$ ipython --no-banner

In [1]: import numpy as np

In [2]: from numpy import linalg as LA

In [3]: np.set_printoptions(precision=3, suppress=True, linewidth=100)

In [4]: tidy = lambda a: np.round(a, 3) + 0

In [5]: feats = np.load("x.npy")

In [6]: tidy(feats)
Out[6]: 
array([[ 12.077,   4.867,   5.503,  10.172,   4.571,   8.524,  -3.971,  10.071,  -6.379,  -6.919,
         -7.727],
       [ -9.674,   9.648,  -2.237, -12.782, -12.381,   3.539,   1.005,  -3.676,   8.346,   5.352,
         11.982],
       [ 12.526,  11.535,  -4.572,   9.947,   5.993,   4.784,  -7.03 ,   9.881,  -8.236,  -3.49 ,
         -4.328],
       [  5.055,   5.793,  -2.804,   2.193,   0.334,  -0.483,  -2.829,   3.254,  -2.729,  -0.823,
          0.371],
       [ 13.516,  -7.937,   5.028,  12.481,  14.461,  -1.336,   4.933,   8.966,  -4.506,  -2.882,
        -11.498],
       [  5.839,  -4.037,   4.858,   6.055,  14.41 ,   7.947,  12.252,  10.294,   4.893,   4.808,
         -6.688],
       [ -3.646,  12.187,   0.055,  -6.262,  -8.277,   9.595,  -1.428,   2.002,   4.474,   1.845,
          6.848],
       [-10.549,   1.409, -11.321, -11.787,   5.188,  -4.104,  15.912,  -1.808,  15.115,  18.957,
         11.124],
       [  3.453,  -1.045,   5.116,   0.731,  -3.04 ,  -0.699,  -0.854,   0.977,  -1.217,  -3.892,
         -1.147],
       [  0.166,   0.885,   8.389,  -1.458,  -2.561,   8.405,   3.62 ,   3.619,   4.082,  -1.06 ,
         -0.374],
       [ -2.945,   0.787,   1.138,  -5.946,  -6.657,  -2.731,   1.261,  -2.795,   3.407,   1.036,
          4.963],
       [  0.309,  -6.03 ,   4.548,  -2.205,  -2.049,  -5.185,   3.869,  -1.784,   2.205,  -0.502,
          0.353],
       [ -4.088,   7.924,   1.45 ,  -5.837,  -3.747,   9.901,   4.011,   3.066,   7.29 ,   4.492,
          5.294],
       [  3.918, -21.033,  19.39 ,   4.58 ,  11.341,   3.778,  18.203,   5.665,   7.591,  -0.159,
        -11.07 ],
       [ -5.303, -12.76 ,   6.835,  -6.287,   2.577,  -3.749,  15.395,  -2.117,  11.076,   6.759,
          1.332],
       [  3.867,  -3.751,  -3.275,   1.869,   7.356,  -6.936,   5.824,   1.935,   1.093,   4.162,
         -0.994],
       [ 13.24 ,   4.061,   6.878,  13.136,  13.702,  16.053,   3.287,  16.093,  -2.548,  -2.586,
        -11.064],
       [ -3.621,  10.767,  -4.141,  -6.845,  -8.029,   2.457,  -2.206,  -0.663,   3.18 ,   2.873,
          8.175],
       [  1.72 ,  -9.267,  -2.811,  -0.463,   6.527, -12.826,   8.291,  -1.663,   2.605,   5.14 ,
         -0.056],
       [  9.081,   9.706, -16.958,   6.378,  11.942,  -6.91 ,  -1.466,   6.254,  -4.844,   6.452,
          0.586],
       [  4.696,   9.35 ,  -4.095,   1.679,  -1.006,   1.515,  -4.518,   3.756,  -2.956,  -0.741,
          1.572],
       [ -0.356,   2.27 ,   0.854,  -2.246,   0.319,   2.965,   4.348,   2.505,   4.219,   3.203,
          2.023],
       [ -3.234,  -1.471,  11.581,  -4.178,  -2.773,  11.394,   8.224,   3.374,   8.58 ,   1.112,
          0.386],
       [ -2.842, -15.927,  10.969,  -5.204,  -4.377,  -9.529,   8.404,  -5.999,   5.272,  -1.3  ,
         -0.16 ],
       [  3.844, -12.604,  12.626,   3.484,   7.879,   2.965,  12.099,   4.964,   4.912,  -0.006,
         -7.297],
       [ 17.497,  13.937,  11.586,  16.43 ,   5.291,  25.54 ,  -8.632,  19.075,  -9.435, -12.397,
        -12.655],
       [ 11.845,   9.517, -11.13 ,  10.645,  17.48 ,   3.37 ,   2.153,  12.685,  -3.441,   5.929,
         -4.395],
       [  6.367,  -5.01 ,   3.562,   4.98 ,   7.941,  -0.593,   5.843,   5.136,   0.309,   0.395,
         -5.097],
       [ -8.152, -11.492,  -0.782,  -9.034,   5.841,  -7.756,  18.875,  -3.322,  14.105,  13.512,
          5.023],
       [ -4.56 ,  14.367, -18.513,  -6.853,   4.381,  -1.071,   5.012,   2.074,   7.205,  15.454,
         11.168],
       [ -8.169,   3.519,   4.411, -11.039, -12.575,   3.328,   2.054,  -3.883,   7.645,   1.697,
          8.405]])

In [7]: # looks like rank 5

In [8]: labels = feats[:, 6] > np.median(feats[:, 6])

In [9]: r0 = feats[labels].mean(axis=0) - feats[~labels].mean(axis=0)

In [10]: tidy((((feats - feats.mean(axis=0)) @ r0 > 0) == labels).mean())
Out[10]: np.float64(0.871)

In [11]: np.argsort(-np.abs(r0).round(6), kind="stable")
Out[11]: array([ 1,  6,  8,  9,  5,  4,  0,  3,  2,  7, 10])

In [12]: labels.astype(int)
Out[12]: array([0, 0, 0, 0, 1, 1, 0, 1, 0, 0, 0, 0, 1, 1, 1, 1, 0, 0, 1, 0, 0, 1, 1, 1, 1, 0, 0, 1, 1, 1, 0])

In [13]: Xc = feats - feats.mean(axis=0)

In [14]: evecs = LA.svd(Xc)[2][:5]

In [15]: B = Xc - Xc @ evecs.T @ evecs

In [16]: tidy(B.std(axis=0))
Out[16]: array([0., 0., 0., 0., 0., 0., 0., 0., 0., 0., 0.])

In [17]: tidy((Xc @ evecs.T).std(axis=0))
Out[17]: array([16.705, 13.032, 10.079,  6.932,  0.   ])

In [18]: tidy(np.cov(Xc @ evecs.T, rowvar=False))
Out[18]: 
array([[288.348,   0.   ,   0.   ,   0.   ,   0.   ],
       [  0.   , 175.502,   0.   ,   0.   ,   0.   ],
       [  0.   ,   0.   , 104.98 ,   0.   ,   0.   ],
       [  0.   ,   0.   ,   0.   ,  49.658,   0.   ],
       [  0.   ,   0.   ,   0.   ,   0.   ,   0.   ]])
